$ ipython --no-banner

In [1]: import numpy as np

In [2]: np.set_printoptions(precision=1, suppress=True, linewidth=200)

In [3]: data = np.load("arr.npy")

In [4]: data
Out[4]: 
array([[-1.,  0.,  0.,  0.,  0.,  0.,  0.],
       [ 0., -1.,  0.,  0.,  0.,  0.,  0.],
       [ 0.,  0., -1.,  0.,  0.,  0.,  0.],
       [ 0.,  0.,  0.,  3.,  4.,  2.,  2.],
       [ 0.,  0.,  0.,  4.,  3.,  2.,  2.],
       [ 0.,  0.,  0.,  2.,  2.,  0.,  1.],
       [ 0.,  0.,  0.,  2.,  2.,  1.,  0.]])

In [5]: np.flatnonzero(np.linalg.matrix_power((data != 0) + (data.T != 0) + np.eye(7), 7)[5])
Out[5]: array([3, 4, 5, 6])

In [6]: data @ data
Out[6]: 
array([[ 1.,  0.,  0.,  0.,  0.,  0.,  0.],
       [ 0.,  1.,  0.,  0.,  0.,  0.,  0.],
       [ 0.,  0.,  1.,  0.,  0.,  0.,  0.],
       [ 0.,  0.,  0., 33., 32., 16., 16.],
       [ 0.,  0.,  0., 32., 33., 16., 16.],
       [ 0.,  0.,  0., 16., 16.,  9.,  8.],
       [ 0.,  0.,  0., 16., 16.,  8.,  9.]])

In [7]: np.sort(np.linalg.eigvals(data).real)
Out[7]: array([-1., -1., -1., -1., -1., -1.,  9.])

In [8]: (data != 0).astype(int)
Out[8]: 
array([[1, 0, 0, 0, 0, 0, 0],
       [0, 1, 0, 0, 0, 0, 0],
       [0, 0, 1, 0, 0, 0, 0],
       [0, 0, 0, 1, 1, 1, 1],
       [0, 0, 0, 1, 1, 1, 1],
       [0, 0, 0, 1, 1, 0, 1],
       [0, 0, 0, 1, 1, 1, 0]])

In [9]: round(float(np.linalg.eigvalsh(data).min()), 1)
Out[9]: -1.0

In [10]: [round(float(np.linalg.det(data[:i, :i])), 2) + 0 for i in range(1, 8)]
Out[10]: [-1.0, 1.0, -1.0, -3.0, 7.0, -8.0, 9.0]

In [11]: np.all(np.linalg.eigvalsh(data) > 0)
Out[11]: np.False_

In [12]: w, evecs = np.linalg.eigh(data)

In [13]: x = np.array([2, 2, 0, 3, -2, -1, 3])

In [14]: np.abs(data).sum(axis=1).max(), round(np.abs(w).max(), 1)
Out[14]: (np.float64(11.0), np.float64(9.0))

In [15]: (np.sign(evecs[:, -1].round(6)) == np.sign(evecs[0, -1].round(6))).astype(int)
Out[15]: array([1, 1, 1, 0, 0, 0, 0])

In [16]: x @ data @ x
Out[16]: np.float64(-15.0)

In [17]: w, evecs = np.linalg.eigh(data)

In [18]: np.round(evecs @ np.diag(w) @ evecs.T, 1) + 0
Out[18]: 
array([[-1.,  0.,  0.,  0.,  0.,  0.,  0.],
       [ 0., -1.,  0.,  0.,  0.,  0.,  0.],
       [ 0.,  0., -1.,  0.,  0.,  0.,  0.],
       [ 0.,  0.,  0.,  3.,  4.,  2.,  2.],
       [ 0.,  0.,  0.,  4.,  3.,  2.,  2.],
       [ 0.,  0.,  0.,  2.,  2.,  0.,  1.],
       [ 0.,  0.,  0.,  2.,  2.,  1.,  0.]])

In [19]: np.round(evecs.T @ evecs, 1) + 0
Out[19]: 
array([[1., 0., 0., 0., 0., 0., 0.],
       [0., 1., 0., 0., 0., 0., 0.],
       [0., 0., 1., 0., 0., 0., 0.],
       [0., 0., 0., 1., 0., 0., 0.],
       [0., 0., 0., 0., 1., 0., 0.],
       [0., 0., 0., 0., 0., 1., 0.],
       [0., 0., 0., 0., 0., 0., 1.]])

In [20]: np.abs(evecs[:, -1]).round(6).argmax()
Out[20]: np.int64(3)

In [21]: mat = np.loadtxt("block14.csv", delimiter=",")

In [22]: mat
Out[22]: 
array([[-1. ,  6.4,  2.5, 10.1,  2. ],
       [ 0.9, 10.9, 16. ,  1.9,  0. ],
       [-6.9,  5.9, -5.9,  4.8, 21.8],
       [-9.5,  3.6, -8.2,  4.2, 21.5],
       [-0.3,  5.7,  0.2, 12.1,  2.8],
       [-5.6,  5.4, -6.1,  3.6, 21.2],
       [-0.5,  4.4,  0.8,  8.8,  2.8],
       [-7.6,  5.7, -8.6,  5.6, 21.7],
       [-1. ,  4. ,  2. , 10.6,  3.6],
       [ 0.5,  4.2,  0.9, 11.3,  3.3],
       [-7.7,  3.7, -6.8,  4. , 20.7],
       [ 0. ,  9.2, 14.9,  4.4,  1.4],
       [ 1.7, 10.2, 14.4,  4.1,  1. ],
       [-7.9,  4.3, -6.3,  4.9, 22.5],
       [ 2.4,  7.3,  1.6, 11.3,  5.8],
       [ 1.7,  4.9,  2. , 11.5,  2.3],
       [-6.3,  6. , -7.2,  3.8, 22.1],
       [-6.3,  5.4, -9.4,  5.8, 23. ],
       [-0.5,  6. ,  1.5,  9. ,  2.7],
       [ 3.7, 10.7, 15.3,  1.2,  1.8],
       [-5.7,  7.8, -9.2,  5. , 23. ],
       [ 1.3, 11.1, 13. ,  3.6,  0. ],
       [-8.2,  3.2, -8.2,  2.5, 23. ],
       [ 1.5,  9.8, 14.5,  3.3,  1.3],
       [-6.3,  6. , -6.8,  4.3, 23.1],
       [ 3.3, 11.9, 15.2,  2.7,  2.2],
       [-7.7,  6.8, -7.8,  2.5, 21.6],
       [ 2.8,  8.1, 17.3,  2.3,  1.5],
       [ 1.7, 10.6, 14.6,  3.1,  1.1],
       [ 1.1,  5. ,  2.3,  9.2,  3.4],
       [-2.1,  6.3, -0.6, 10.8,  4.3],
       [ 0.1,  5.1, -0.1,  9.2,  2.8],
       [-6.8,  4.5, -7.5,  4.5, 21.3],
       [ 2.3,  8.2, 14.1,  2.9,  0.8],
       [ 1.5, 11.6, 15.4,  2.9,  1.3]])

In [23]: W2 = mat[[7, 30]].astype(float)

In [24]: for _ in range(6):
    ...:     idx = np.linalg.norm(mat[:, None] - W2, axis=-1).argmin(axis=1)
    ...:     W2 = np.array([mat[idx == j].mean(axis=0) for j in range(2)])
    ...: 

In [25]: idx
Out[25]: array([1, 1, 0, 0, 1, 0, 1, 0, 1, 1, 0, 1, 1, 0, 1, 1, 0, 0, 1, 1, 0, 1, 0, 1, 0, 1, 0, 1, 1, 1, 1, 1, 0, 1, 1])

In [26]: W2
Out[26]: 
array([[-7.1,  5.3, -7.5,  4.3, 22. ],
       [ 1. ,  7.8,  8.1,  6.7,  2.2]])

In [27]: W2[1] - W2[0]
Out[27]: array([  8.1,   2.5,  15.6,   2.4, -19.8])

In [28]: np.abs(W2[1] - W2[0]).argmax()
Out[28]: np.int64(4)

In [29]: np.linalg.norm(W2, axis=1)
Out[29]: array([25.3, 13.3])

In [30]: np.round(np.linalg.norm(W2, 1), 1), np.round(np.linalg.norm(W2, np.inf), 1)
Out[30]: (np.float64(24.2), np.float64(46.2))

In [31]: np.round(np.linalg.norm(W2) ** 2 / np.linalg.norm(W2, 2) ** 2, 1)
Out[31]: np.float64(1.3)

In [32]: np.linalg.norm(W2, axis=0)
Out[32]: array([ 7.2,  9.4, 11.1,  7.9, 22.1])

In [33]: x = np.array([-3, -2, 0, -2, 1])

In [34]: mat @ np.eye(5)[4]
Out[34]: 
array([ 2. ,  0. , 21.8, 21.5,  2.8, 21.2,  2.8, 21.7,  3.6,  3.3, 20.7,  1.4,  1. , 22.5,  5.8,  2.3, 22.1, 23. ,  2.7,  1.8, 23. ,  0. , 23. ,  1.3, 23.1,  2.2, 21.6,  1.5,  1.1,  3.4,  4.3,  2.8,
       21.3,  0.8,  1.3])

In [35]: np.sign((mat @ x).round(6))
Out[35]: array([-1., -1.,  1.,  1., -1.,  1., -1.,  1., -1., -1.,  1., -1., -1.,  1., -1., -1.,  1.,  1., -1., -1.,  1., -1.,  1., -1.,  1., -1.,  1., -1., -1., -1., -1., -1.,  1., -1., -1.])

In [36]: feats = np.load("m.npy")

In [37]: feats
Out[37]: 
array([[ 3, -5,  0,  0,  6, -3,  0,  0,  0,  0,  0, -1,  0],
       [ 0,  0,  0,  0,  0, -1,  9,  0,  0,  0,  0,  0,  0],
       [-1, -7,  0,  0,  0,  0,  0, -9,  0,  0,  0,  0,  0],
       [ 0,  0,  0,  0,  0,  0,  0,  3,  0,  0,  0,  0, -5],
       [ 0,  7,  0,  0,  5, -4,  0,  0,  2,  4,  0,  4,  0],
       [ 0,  1,  0,  0,  0,  0,  4,  0,  0,  6,  0,  0,  0],
       [ 0,  0, -1,  0, -1,  4,  0,  0,  0,  0,  0,  0,  2],
       [ 0, -6,  0, -9,  0,  0,  5,  0,  0,  0,  0,  0,  0],
       [-4,  0,  0,  0,  0,  0,  2,  5,  0,  0,  2,  0,  0],
       [ 0, -4,  0,  0,  0,  0,  0,  0,  0, -5,  0, -8,  0],
       [ 0,  0,  0,  0,  2,  0, -8,  0,  3,  0,  0,  0,  0],
       [ 0, -9,  0,  0,  0,  0,  0, -5,  0,  0, -3,  0,  0],
       [ 0,  0,  0,  0, -7,  0,  0,  0,  0,  0,  0, -7,  0],
       [ 0,  0,  7, -8,  0,  0, -9,  0, -9,  0,  0, -2, -2]])

In [38]: A2 = np.array([[-1, -2],
    ...:     [-1, -1],
    ...:     [2, 2],
    ...:     [-1, 2],
    ...:     [-1, 0],
    ...:     [2, -1],
    ...:     [-1, 0],
    ...:     [-2, 0],
    ...:     [-1, -2],
    ...:     [-1, 1],
    ...:     [0, -1],
    ...:     [0, -2],
    ...:     [2, -1]])

In [39]: np.einsum("ij,ij->i", feats, feats)
Out[39]: array([ 80,  82, 131,  34, 126,  53,  22, 142,  49, 105,  77, 115,  98, 283])

In [40]: np.einsum("ik,kj->ij", feats, A2)
Out[40]: 
array([[-10,   4],
       [-11,   1],
       [ 26,   9],
       [-16,   5],
       [-26, -11],
       [-11,   5],
       [ 11,  -8],
       [ 10, -12],
       [ -8,   6],
       [  9,  15],
       [  3,  -6],
       [ 19,  12],
       [  7,  14],
       [ 36,  22]])

In [41]: np.linalg.matrix_rank(np.vstack([feats, A2.T]))
Out[41]: np.int64(13)

In [42]: np.einsum("ij->j", feats)
Out[42]: array([ -2, -23,   6, -17,   5,  -4,   3,  -6,  -4,   5,  -1, -14,  -5])

In [43]: np.einsum("ik,kj->ji", feats, A2)
Out[43]: 
array([[-10, -11,  26, -16, -26, -11,  11,  10,  -8,   9,   3,  19,   7,  36],
       [  4,   1,   9,   5, -11,   5,  -8, -12,   6,  15,  -6,  12,  14,  22]])

In [44]: np.vstack([feats, A2.T]).shape
Out[44]: (16, 13)
